In [1]: import numpy as np

In [2]: np.set_printoptions(precision=2, suppress=True, linewidth=100, legacy="1.25")

In [3]: def tidy(a):
   ...:     return np.round(a, 2) + 0
   ...: 

In [4]: m1 = np.load("out4.npy")

In [5]: m1
Out[5]: 
array([[-2.53, -0.36,  1.53],
       [-0.4 , -0.52,  0.19],
       [-0.14, -1.4 , -0.07]])

In [6]: rng = np.random.default_rng(107)

In [7]: lab = rng.permutation(3)

In [8]: lab
Out[8]: array([2, 1, 0])

In [9]: out = m1[lab][:, lab]

In [10]: np.diag(out)
Out[10]: array([-0.07, -0.52, -2.53])

In [11]: tidy(np.linalg.det(out)), tidy(np.linalg.det(m1[lab]))
Out[11]: (0.0, 0.0)

In [12]: np.trace(out)
Out[12]: -3.12

In [13]: print(tidy(np.sort(np.abs(np.linalg.eigvals(out)))))
[0.   0.81 2.31]

In [14]: np.linalg.matrix_rank(m1, rtol=0.1)
Out[14]: 2

In [15]: np.linalg.cond(m1) > 100
Out[15]: True

In [16]: tidy(np.linalg.norm(m1, 2) / np.linalg.norm(m1))
Out[16]: 0.9

In [17]: A = np.load("w.npy")

In [18]: A
Out[18]: 
array([[ 2,  2, -1,  2],
       [ 0,  0,  0,  0],
       [ 0,  0,  0,  0],
       [ 0,  0,  0,  0],
       [ 0,  0,  0,  0]])

In [19]: def softmax(z):
    ...:     e = np.exp(z - z.max(axis=-1, keepdims=True))
    ...:     return e / e.sum(axis=-1, keepdims=True)
    ...: 

In [20]: softmax(A[1] + 3)
Out[20]: array([0.25, 0.25, 0.25, 0.25])

In [21]: softmax(10 * A[1])
Out[21]: array([0.25, 0.25, 0.25, 0.25])

In [22]: softmax(A[1])
Out[22]: array([0.25, 0.25, 0.25, 0.25])

In [23]: S = A @ A.T / np.sqrt(4)

In [24]: print(tidy(softmax(S)))
[[0.99 0.   0.   0.   0.  ]
 [0.2  0.2  0.2  0.2  0.2 ]
 [0.2  0.2  0.2  0.2  0.2 ]
 [0.2  0.2  0.2  0.2  0.2 ]
 [0.2  0.2  0.2  0.2  0.2 ]]

In [25]: print(softmax(S).round(6).argmax(axis=1))
[0 0 0 0 0]

In [26]: tidy(np.linalg.norm(A, 2))
Out[26]: 3.61

In [27]: tidy(np.linalg.norm(A, axis=0))
Out[27]: array([2., 2., 1., 2.])

In [28]: tidy(np.linalg.norm(A, axis=1))
Out[28]: array([3.61, 0.  , 0.  , 0.  , 0.  ])

In [29]: tidy(np.linalg.norm(A[3] - A[4]))
Out[29]: 0.0

In [30]: A[3] @ A[4]
Out[30]: 0

In [31]: tidy(np.linalg.norm(A) ** 2 / np.linalg.norm(A, 2) ** 2)
Out[31]: 1.0

In [32]: print(np.linalg.norm(A, axis=1).argmax())
0

In [33]: feats = np.load("data.npy")

In [34]: feats
Out[34]: 
array([[ 5,  5,  5],
       [ 5, 10, 10],
       [ 5, 10, 15]])

In [35]: ev, V = np.linalg.eig(feats)

In [36]: tidy(ev)
Out[36]: array([25.24,  3.22,  1.54])

In [37]: tidy(np.sort(np.linalg.eigvals(np.linalg.inv(feats))))
Out[37]: array([0.04, 0.31, 0.65])

In [38]: low = np.linalg.cholesky(feats)

In [39]: print(tidy(low))
[[2.24 0.   0.  ]
 [2.24 2.24 0.  ]
 [2.24 2.24 2.24]]

In [40]: tidy(low @ low.T)
Out[40]: 
array([[ 5.,  5.,  5.],
       [ 5., 10., 10.],
       [ 5., 10., 15.]])

In [41]: print(np.allclose(feats, feats.T))
True

In [42]: tidy(np.abs(np.linalg.eigvals(feats)).max())
Out[42]: 25.24

In [43]: np.trace(feats)
Out[43]: 30

In [44]: print(tidy(np.sort(np.abs(np.linalg.eigvals(feats)))))
[ 1.54  3.22 25.24]

In [45]: feats @ feats
Out[45]: 
array([[ 75, 125, 150],
       [125, 225, 275],
       [150, 275, 350]])

In [46]: K = np.load("a.npy")

In [47]: K
Out[47]: 
array([[ 0, -1, -1, -2],
       [ 1,  0, -1,  1],
       [ 1,  1,  0, -1],
       [ 2, -1,  1,  0]])

In [48]: out = np.linalg.inv(K)

In [49]: tidy(np.linalg.det(K) * out)
Out[49]: 
array([[ 0.,  4.,  4.,  4.],
       [-4.,  0.,  8., -4.],
       [-4., -8.,  0.,  4.],
       [-4.,  4., -4.,  0.]])

In [50]: tidy(out)
Out[50]: 
array([[ 0.  ,  0.25,  0.25,  0.25],
       [-0.25,  0.  ,  0.5 , -0.25],
       [-0.25, -0.5 ,  0.  ,  0.25],
       [-0.25,  0.25, -0.25,  0.  ]])

In [51]: tidy(np.linalg.det(K) * np.linalg.det(out))
Out[51]: 1.0

In [52]: tidy(np.linalg.inv(out))
Out[52]: 
array([[ 0., -1., -1., -2.],
       [ 1.,  0., -1.,  1.],
       [ 1.,  1.,  0., -1.],
       [ 2., -1.,  1.,  0.]])

In [53]: np.allclose(out, K.T)
Out[53]: False

In [54]: tidy(K @ out)
Out[54]: 
array([[1., 0., 0., 0.],
       [0., 1., 0., 0.],
       [0., 0., 1., 0.],
       [0., 0., 0., 1.]])

In [55]: W = np.array([[-2, -2, 2, 2, 0, -2],
    ...:     [-1, 1, 0, -2, -2, 0],
    ...:     [2, 2, 2, 2, -2, 1],
    ...:     [-1, -1, -1, 0, 2, 2]])

In [56]: coef = np.array([1, -3, -3, 2, 0, -1])

In [57]: hid = np.maximum(K @ W + coef, 0)

In [58]: hid
Out[58]: 
array([[ 2,  0,  0,  2,  0,  0],
       [ 0,  0,  0,  2,  4,  0],
       [ 0,  0,  0,  2,  0,  0],
       [ 0,  0,  3, 10,  0,  0]])

In [59]: np.linalg.matrix_rank(hid)
Out[59]: 4

In [60]: Z = np.array([[-2, -3, 4],
    ...:     [3, -4, 3],
    ...:     [5, -2, 5],
    ...:     [1, 2, 5],
    ...:     [4, -3, 4],
    ...:     [-2, -1, -3]])

In [61]: print((hid @ Z).round(6).argmax(axis=1))
[2 2 2 2]

In [62]: hid @ Z
Out[62]: 
array([[-2, -2, 18],
       [18, -8, 26],
       [ 2,  4, 10],
       [25, 14, 65]])

In [63]: W @ Z
Out[63]: 
array([[ 14,  16,  12],
       [ -5,   1, -19],
       [  4,  -9,  23],
       [ -2,   1, -10]])
